% python3 -q
>>> import numpy as np
>>> np.set_printoptions(precision=3, suppress=True, linewidth=140, floatmode="fixed")
>>> X = np.load("out11.npy")
>>> print(X)
[[ 2  0  0  0  0  0  0  0]
 [-2  0  0  0  0  0  0  0]
 [ 1  2 -2  0  0  0  0  0]
 [-2  0  2 -2  0  0  0  0]
 [-1  0 -2  1  1  0  0  0]
 [ 0  2  1  2  0 -1  0  0]
 [-2  2 -2  2  2 -1  2  0]
 [ 0  2  1  2  2  2  2  2]]
>>> Uu, sig, VT = np.linalg.svd(X)
>>> sig.round(3) + 0
array([6.711, 4.395, 4.221, 2.757, 2.074, 1.287, 0.518, 0.000])
>>> out = Uu[:, :7] @ np.diag(sig[:7]) @ VT[:7]
>>> np.round(np.linalg.norm(X - out) / np.linalg.norm(X), 3)
np.float64(0.0)
>>> data = np.load("test17.npy")
>>> data
array([[ 2.313,  3.252,  2.527,  6.432,  2.939,  5.039,  1.512,  6.739],
       [ 3.629,  4.163,  2.856,  3.258,  2.147,  3.987,  0.633,  4.663],
       [-0.225,  1.777,  1.915,  0.130,  2.782,  1.742,  0.606,  0.126],
       [ 4.393,  2.086,  3.741,  6.829,  2.473,  5.285,  0.497,  6.907],
       [-2.657,  0.492,  2.209,  0.924, -0.509,  0.628,  0.516,  1.330],
       [ 2.549,  0.655, -0.231,  4.406,  0.779,  2.725,  2.167,  5.914],
       [ 3.911,  3.361,  2.208,  6.787,  2.508,  6.270,  1.049,  5.868],
       [ 5.888,  1.606,  1.935,  5.534,  3.221,  6.588,  1.713,  6.058],
       [-0.407,  0.953,  1.705, -0.694, -1.058,  2.058,  0.776,  2.762],
       [ 3.123,  3.045,  2.297,  5.352,  3.514,  4.562, -0.180,  5.889],
       [ 2.323,  2.964,  2.068,  6.642,  2.871,  4.052,  0.104,  7.945],
       [ 0.253, -2.059,  1.296,  2.053, -2.789,  3.686,  1.957, -0.584],
       [-0.834,  1.171,  2.967, -0.604, -1.614,  0.723,  1.609,  1.607],
       [-0.562, -0.250,  2.184,  0.037, -1.050,  1.521,  0.895,  1.261],
       [-3.870, -0.310,  2.453,  0.782, -1.621,  1.587,  1.515, -0.027],
       [-1.288,  1.016,  2.795,  0.289,  1.031,  2.006,  0.882,  1.727],
       [ 3.805,  2.972,  3.817,  5.764,  3.142,  4.110,  1.397,  6.509],
       [-0.633,  0.700,  4.753,  1.198, -1.760,  1.882,  1.353,  0.706],
       [-1.920,  1.258,  1.415,  0.654, -1.159,  0.530,  1.759,  0.215],
       [-1.471, -1.168,  1.974,  0.710, -0.290,  1.358,  1.602,  0.386],
       [ 3.578,  4.049,  2.332,  7.159,  1.845,  3.710,  3.457,  5.202],
       [-2.351,  0.722,  1.853,  0.898, -1.775,  2.530,  2.193, -0.513],
       [ 4.294,  2.767,  2.476,  6.125,  2.429,  4.478,  0.313,  6.122],
       [ 4.121,  3.160,  1.752,  6.255,  0.516,  4.381,  2.222,  6.583],
       [-1.182,  0.684,  3.511,  1.606, -0.813,  0.755, -0.304,  1.211],
       [-0.421,  0.890,  1.502, -0.012, -0.439, -0.104,  0.019, -1.213],
       [ 3.781,  3.166,  2.534,  7.471,  3.108,  4.754,  1.983,  5.855]])
>>> Xs = data - data.mean(axis=0)
>>> evecs = np.linalg.svd(Xs)[2][:1]
>>> out = Xs - Xs @ evecs.T @ evecs
>>> np.round(np.diag(evecs.T @ evecs), 3) + 0
array([0.221, 0.053, 0.000, 0.263, 0.098, 0.093, 0.000, 0.272])
>>> np.cov(Xs @ evecs.T, rowvar=False)
array(29.862)
>>> (Xs @ evecs.T).std(axis=0)
array([5.362])
>>> out = np.array([[2, 0, 3],
...     [3, -1, -3],
...     [-2, -2, -3],
...     [3, 3, 1],
...     [1, -3, -1],
...     [2, 2, -3],
...     [1, -3, -1],
...     [0, -3, 2]])
>>> np.linalg.matrix_rank(data @ out)
np.int64(3)
>>> np.linalg.matrix_rank(np.vstack([data, out.T]))
np.int64(8)
>>> Uu, sig, VT = np.linalg.svd(data, full_matrices=False)
>>> print(Uu.shape, sig.shape, VT.shape)
(27, 8) (8,) (8, 8)
>>> sig / sig[0]
array([1.000, 0.301, 0.168, 0.128, 0.114, 0.108, 0.095, 0.068])
>>> np.abs(VT[0])
array([0.302, 0.250, 0.234, 0.523, 0.202, 0.417, 0.122, 0.537])
>>> (sig > 1e-8).sum()
np.int64(8)
>>> np.allclose(Uu * sig @ VT, data)
True
>>> np.round(Uu.T @ data @ VT.T, 3) + 0
array([[41.884,  0.000,  0.000,  0.000,  0.000,  0.000,  0.000,  0.000],
       [ 0.000, 12.627,  0.000,  0.000,  0.000,  0.000,  0.000,  0.000],
       [ 0.000,  0.000,  7.040,  0.000,  0.000,  0.000,  0.000,  0.000],
       [ 0.000,  0.000,  0.000,  5.354,  0.000,  0.000,  0.000,  0.000],
       [ 0.000,  0.000,  0.000,  0.000,  4.767,  0.000,  0.000,  0.000],
       [ 0.000,  0.000,  0.000,  0.000,  0.000,  4.532,  0.000,  0.000],
       [ 0.000,  0.000,  0.000,  0.000,  0.000,  0.000,  3.958,  0.000],
       [ 0.000,  0.000,  0.000,  0.000,  0.000,  0.000,  0.000,  2.850]])
>>> np.round(VT @ VT.T, 3) + 0
array([[1.000, 0.000, 0.000, 0.000, 0.000, 0.000, 0.000, 0.000],
       [0.000, 1.000, 0.000, 0.000, 0.000, 0.000, 0.000, 0.000],
       [0.000, 0.000, 1.000, 0.000, 0.000, 0.000, 0.000, 0.000],
       [0.000, 0.000, 0.000, 1.000, 0.000, 0.000, 0.000, 0.000],
       [0.000, 0.000, 0.000, 0.000, 1.000, 0.000, 0.000, 0.000],
       [0.000, 0.000, 0.000, 0.000, 0.000, 1.000, 0.000, 0.000],
       [0.000, 0.000, 0.000, 0.000, 0.000, 0.000, 1.000, 0.000],
       [0.000, 0.000, 0.000, 0.000, 0.000, 0.000, 0.000, 1.000]])
>>> np.round(Uu.T @ Uu, 3) + 0
array([[1.000, 0.000, 0.000, 0.000, 0.000, 0.000, 0.000, 0.000],
       [0.000, 1.000, 0.000, 0.000, 0.000, 0.000, 0.000, 0.000],
       [0.000, 0.000, 1.000, 0.000, 0.000, 0.000, 0.000, 0.000],
       [0.000, 0.000, 0.000, 1.000, 0.000, 0.000, 0.000, 0.000],
       [0.000, 0.000, 0.000, 0.000, 1.000, 0.000, 0.000, 0.000],
       [0.000, 0.000, 0.000, 0.000, 0.000, 1.000, 0.000, 0.000],
       [0.000, 0.000, 0.000, 0.000, 0.000, 0.000, 1.000, 0.000],
       [0.000, 0.000, 0.000, 0.000, 0.000, 0.000, 0.000, 1.000]])
>>> round(np.sqrt((sig ** 2).sum()), 3), round(np.linalg.norm(data), 3)
(np.float64(45.376), np.float64(45.376))
>>> A = np.loadtxt("block3.csv", delimiter=",")
>>> A
array([[-3.000, -1.000, -1.000,  0.000,  3.000,  0.000,  0.000],
       [-2.000,  3.000,  3.000,  0.000,  0.000,  0.000,  0.000],
       [ 4.000,  4.000, -5.000,  0.000,  4.000,  0.000,  0.000],
       [ 0.000,  0.000,  0.000,  5.000,  0.000, -5.000,  0.000],
       [-1.000,  4.000,  2.000,  0.000,  0.000,  0.000,  0.000],
       [ 0.000,  0.000,  0.000, -5.000,  0.000, -5.000,  0.000],
       [ 0.000,  0.000,  0.000,  0.000,  0.000,  0.000,  5.000]])
>>> # 3 blocks once reordered
>>> out = np.array([[5, 1], [3, 5], [5, -1], [4, 4], [-3, -5], [-5, 2], [3, -5]])
>>> np.linalg.matrix_rank(A @ out)
np.int64(2)
>>> print(np.linalg.matrix_rank(np.vstack([A, out.T])))
7
>>> np.einsum("ik,kj->ij", A, out)
array([[-32.000, -22.000],
       [ 14.000,  10.000],
       [ -5.000,   9.000],
       [ 45.000,  10.000],
       [ 17.000,  17.000],
       [  5.000, -30.000],
       [ 15.000, -25.000]])
>>> np.vstack([A, out.T]).shape
(9, 7)
>>> rng = np.random.default_rng(70)
>>> lab = rng.permutation(7)
>>> lab
array([3, 0, 6, 1, 5, 2, 4])
>>> out = A[lab][:, lab]
>>> out
array([[ 5.000,  0.000,  0.000,  0.000, -5.000,  0.000,  0.000],
       [ 0.000, -3.000,  0.000, -1.000,  0.000, -1.000,  3.000],
       [ 0.000,  0.000,  5.000,  0.000,  0.000,  0.000,  0.000],
       [ 0.000, -2.000,  0.000,  3.000,  0.000,  3.000,  0.000],
       [-5.000,  0.000,  0.000,  0.000, -5.000,  0.000,  0.000],
       [ 0.000,  4.000,  0.000,  4.000,  0.000, -5.000,  4.000],
       [ 0.000, -1.000,  0.000,  4.000,  0.000,  2.000,  0.000]])
>>> np.allclose(out, A)
False
>>> np.diag(out)
array([ 5.000, -3.000,  5.000,  3.000, -5.000, -5.000,  0.000])
>>> print(np.trace(out))
0.0
>>> np.round(np.linalg.det(out), 3), round(float(np.linalg.det(A[lab])), 3)
(np.float64(18250.0), -18250.0)
>>> blk = np.stack([A, -3 * A, A[::-1]])
>>> np.linalg.norm(blk, axis=(1, 2))
array([16.155, 48.466, 16.155])
>>> np.linalg.matrix_rank(blk.reshape(3, -1))
np.int64(2)
>>> print(blk.shape)
(3, 7, 7)
>>> (blk @ A.T).shape
(3, 7, 7)
>>> np.einsum("bij,cij->bc", blk, blk)
array([[ 261.000, -783.000,   54.000],
       [-783.000, 2349.000, -162.000],
       [  54.000, -162.000,  261.000]])
>>> O, evecs = np.linalg.qr(A[:, :2])[0], np.linalg.qr(A[:, 2:])[0]
>>> sig = np.linalg.svd(O.T @ evecs, compute_uv=False)
>>> np.degrees(np.arccos(sig.clip(0, 1)))
array([ 6.407, 64.432])
>>> sig
array([0.994, 0.432])
>>> (sig > 0.9).sum()
np.int64(1)
>>> gram = A.T @ A
>>> (A @ A.T).shape
(7, 7)
>>> np.diag(gram)
array([30.000, 42.000, 39.000, 50.000, 25.000, 50.000, 25.000])
>>> gram
array([[ 30.000,   9.000, -25.000,   0.000,   7.000,   0.000,   0.000],
       [  9.000,  42.000,  -2.000,   0.000,  13.000,   0.000,   0.000],
       [-25.000,  -2.000,  39.000,   0.000, -23.000,   0.000,   0.000],
       [  0.000,   0.000,   0.000,  50.000,   0.000,   0.000,   0.000],
       [  7.000,  13.000, -23.000,   0.000,  25.000,   0.000,   0.000],
       [  0.000,   0.000,   0.000,   0.000,   0.000,  50.000,   0.000],
       [  0.000,   0.000,   0.000,   0.000,   0.000,   0.000,  25.000]])
>>> np.linalg.svd(A, compute_uv=False) ** 2
array([75.386, 50.000, 50.000, 40.491, 25.000, 20.036,  0.087])
>>> arr = np.abs(np.array([[-1, 2, 1, 0, 2, 0, 3, 3],
...     [3, 5, 3, 1, 3, 2, -2, 5],
...     [5, -2, 2, 1, 3, 3, 4, 4],
...     [-3, 4, -3, 4, 3, -2, 0, 0],
...     [-5, 5, 0, 2, 1, 5, 5, -5],
...     [-2, 3, -4, 4, 1, 2, -3, -1],
...     [-1, -2, -4, 4, -4, -1, 4, -1],
...     [5, 5, -5, -5, 5, 2, -1, 3]])) + np.eye(8)
>>> arr = arr / arr.sum(axis=1, keepdims=True)
>>> print(arr)
[[0.154 0.154 0.077 0.000 0.154 0.000 0.231 0.231]
 [0.120 0.240 0.120 0.040 0.120 0.080 0.080 0.200]
 [0.200 0.080 0.120 0.040 0.120 0.120 0.160 0.160]
 [0.150 0.200 0.150 0.250 0.150 0.100 0.000 0.000]
 [0.172 0.172 0.000 0.069 0.069 0.172 0.172 0.172]
 [0.095 0.143 0.190 0.190 0.048 0.143 0.143 0.048]
 [0.045 0.091 0.182 0.182 0.182 0.045 0.227 0.045]
 [0.156 0.156 0.156 0.156 0.156 0.062 0.031 0.125]]
>>> # a transition matrix
>>> lab = rng.permutation(8)
>>> lab
array([2, 6, 7, 5, 4, 0, 1, 3])
>>> out = arr[lab][:, lab]
>>> round(float(np.linalg.det(out)), 3), round(float(np.linalg.det(arr[lab])), 3)
(0.0, -0.0)
>>> print(np.allclose(out, arr))
False
>>> print(np.sort(np.abs(np.linalg.eigvals(arr)))[::-1])
[1.000 0.154 0.138 0.138 0.127 0.127 0.081 0.081]
>>> arr @ np.ones(8)
array([1.000, 1.000, 1.000, 1.000, 1.000, 1.000, 1.000, 1.000])
>>> np.linalg.matrix_power(arr, 100)
array([[0.137, 0.157, 0.121, 0.108, 0.128, 0.086, 0.132, 0.131],
       [0.137, 0.157, 0.121, 0.108, 0.128, 0.086, 0.132, 0.131],
       [0.137, 0.157, 0.121, 0.108, 0.128, 0.086, 0.132, 0.131],
       [0.137, 0.157, 0.121, 0.108, 0.128, 0.086, 0.132, 0.131],
       [0.137, 0.157, 0.121, 0.108, 0.128, 0.086, 0.132, 0.131],
       [0.137, 0.157, 0.121, 0.108, 0.128, 0.086, 0.132, 0.131],
       [0.137, 0.157, 0.121, 0.108, 0.128, 0.086, 0.132, 0.131],
       [0.137, 0.157, 0.121, 0.108, 0.128, 0.086, 0.132, 0.131]])
>>> arr.sum(axis=1)
array([1.000, 1.000, 1.000, 1.000, 1.000, 1.000, 1.000, 1.000])
>>> pr = np.eye(8)[3]
>>> for _ in range(6):
...     pr = pr @ arr
...     print(pr.round(3))
... 
[0.150 0.200 0.150 0.250 0.150 0.100 0.000 0.000]
[0.150 0.173 0.110 0.106 0.118 0.099 0.115 0.129]
[0.137 0.160 0.121 0.106 0.127 0.085 0.131 0.133]
[0.137 0.157 0.121 0.107 0.128 0.086 0.132 0.131]
[0.137 0.157 0.121 0.108 0.128 0.086 0.132 0.131]
[0.137 0.157 0.121 0.108 0.128 0.086 0.132 0.131]
>>> O, Rm = np.linalg.qr(arr)
>>> print(np.round(O @ Rm, 3) + 0)
[[0.154 0.154 0.077 0.000 0.154 0.000 0.231 0.231]
 [0.120 0.240 0.120 0.040 0.120 0.080 0.080 0.200]
 [0.200 0.080 0.120 0.040 0.120 0.120 0.160 0.160]
 [0.150 0.200 0.150 0.250 0.150 0.100 0.000 0.000]
 [0.172 0.172 0.000 0.069 0.069 0.172 0.172 0.172]
 [0.095 0.143 0.190 0.190 0.048 0.143 0.143 0.048]
 [0.045 0.091 0.182 0.182 0.182 0.045 0.227 0.045]
 [0.156 0.156 0.156 0.156 0.156 0.062 0.031 0.125]]
>>> np.allclose(Rm.T @ Rm, arr.T @ arr)
True
>>> np.round(O.T @ O, 3) + 0
array([[1.000, 0.000, 0.000, 0.000, 0.000, 0.000, 0.000, 0.000],
       [0.000, 1.000, 0.000, 0.000, 0.000, 0.000, 0.000, 0.000],
       [0.000, 0.000, 1.000, 0.000, 0.000, 0.000, 0.000, 0.000],
       [0.000, 0.000, 0.000, 1.000, 0.000, 0.000, 0.000, 0.000],
       [0.000, 0.000, 0.000, 0.000, 1.000, 0.000, 0.000, 0.000],
       [0.000, 0.000, 0.000, 0.000, 0.000, 1.000, 0.000, 0.000],
       [0.000, 0.000, 0.000, 0.000, 0.000, 0.000, 1.000, 0.000],
       [0.000, 0.000, 0.000, 0.000, 0.000, 0.000, 0.000, 1.000]])
>>> round(float(abs(Rm[0, 0])), 3), round(float(np.linalg.norm(arr[:, 0])), 3)
(0.407, 0.407)
>>> O.shape, Rm.shape
((8, 8), (8, 8))
>>> W1 = np.array([[1, 2, 1, 2, 0],
...     [2, 0, 1, 2, 2],
...     [1, 0, 0, 2, 1],
...     [0, 0, 0, 2, 0],
...     [2, 2, 2, 2, 2],
...     [0, 1, 0, 1, 2],
...     [0, 1, 2, 2, 0],
...     [1, 0, 0, 1, 2]])
>>> coef = np.array([-7, -3, 1, 6, -5])
>>> act = np.maximum(arr @ W1 + coef, 0)
>>> (act > 0).astype(int)
array([[0, 0, 1, 1, 0],
       [0, 0, 1, 1, 0],
       [0, 0, 1, 1, 0],
       [0, 0, 1, 1, 0],
       [0, 0, 1, 1, 0],
       [0, 0, 1, 1, 0],
       [0, 0, 1, 1, 0],
       [0, 0, 1, 1, 0]])
>>> C = np.array([[-1, 6], [-2, 1], [2, -1], [1, 8], [7, -3]])
>>> W1 @ C
array([[-1, 23],
       [16, 21],
       [ 8, 19],
       [ 2, 16],
       [14, 22],
       [13,  3],
       [ 4, 15],
       [14,  8]])
